$ ipython --no-banner

In [1]: import numpy as np

In [2]: import numpy.linalg as la

In [3]: np.set_printoptions(suppress=True, linewidth=120)

In [4]: rnd = lambda a: np.round(a, 3) + 0

In [5]: E = np.loadtxt("data.csv", delimiter=",")

In [6]: print(E)
[[  0.1  -0.9  -0.7   0.4  -0.4  -0.3 -12.    0.3  -0.1   2.   -1.3  -0.2   0.1]
 [ -1.8   1.3   0.7   1.9   0.8  -0.8  -4.5  -2.    0.2   1.3  -0.9  -1.6  -1.2]
 [ -1.1   0.8  -0.4  -1.5  -0.2   0.4   4.    1.8   0.7  -1.3  -0.8  -0.4   1.9]
 [  0.6  -0.4   0.1   0.   -1.4  -1.5   3.5   0.7  -0.4  -0.9   0.4   1.3   0.9]
 [  0.    0.8   0.2   0.3   1.7   0.6   1.    0.6   0.4   0.9  -0.2  -0.4  -1. ]
 [ -0.5   0.1  -1.   -0.5  -0.9   1.1   0.    0.3   0.5   0.5  -0.4   0.5  -1. ]
 [ -0.8  -1.9   0.3  -1.5   1.   -1.2  -1.5   0.4   1.    0.5   1.3   0.1   0.2]
 [ -0.1  -1.   -0.1  -1.5   0.5  -1.2   4.5  -0.8  -0.4   0.6   0.2  -0.5  -0.5]
 [ -0.5   0.5   0.6  -1.6  -1.2  -0.3   0.    1.3  -2.5  -0.2  -0.6   0.1   0.7]
 [  1.1   0.1  -1.2  -1.4   0.   -0.6  -1.    0.   -0.4   0.2   0.9   1.1  -0.6]
 [  0.9   1.8   0.   -0.6   0.    1.   -3.5   0.4  -0.6  -0.1  -1.2   0.5   0.2]
 [ -0.3  -0.7   0.2  -1.1   0.    0.1  -2.5  -0.7   1.   -0.3   0.1  -0.3  -1.2]
 [ -0.5  -2.    0.1   0.7  -0.9   3.3  -6.5   1.1   1.1   1.    0.   -0.2   0.2]
 [  1.1   1.    1.2  -1.1   1.3  -1.   -5.5  -0.2   0.8   0.8   0.2  -2.2   0.5]
 [ -2.2   0.8   0.1   1.9   0.9  -1.2  -3.    0.4   0.3   0.5  -0.3   0.8   0.5]]

In [7]: vec = np.array([0, 1, 2, 2, 0, 0, 2, 0, 2, 2, 1, 0, 0])

In [8]: print(rnd(E @ vec))
[-23.   -0.4   3.    4.6   6.2  -1.3  -3.    5.4  -7.5  -6.6  -9.   -6.   -9.2  -6.4   0.1]

In [9]: print(np.sign((E @ vec).round(6)))
[-1. -1.  1.  1.  1. -1. -1.  1. -1. -1. -1. -1. -1. -1.  1.]

In [10]: print((E @ vec).argmax())
4
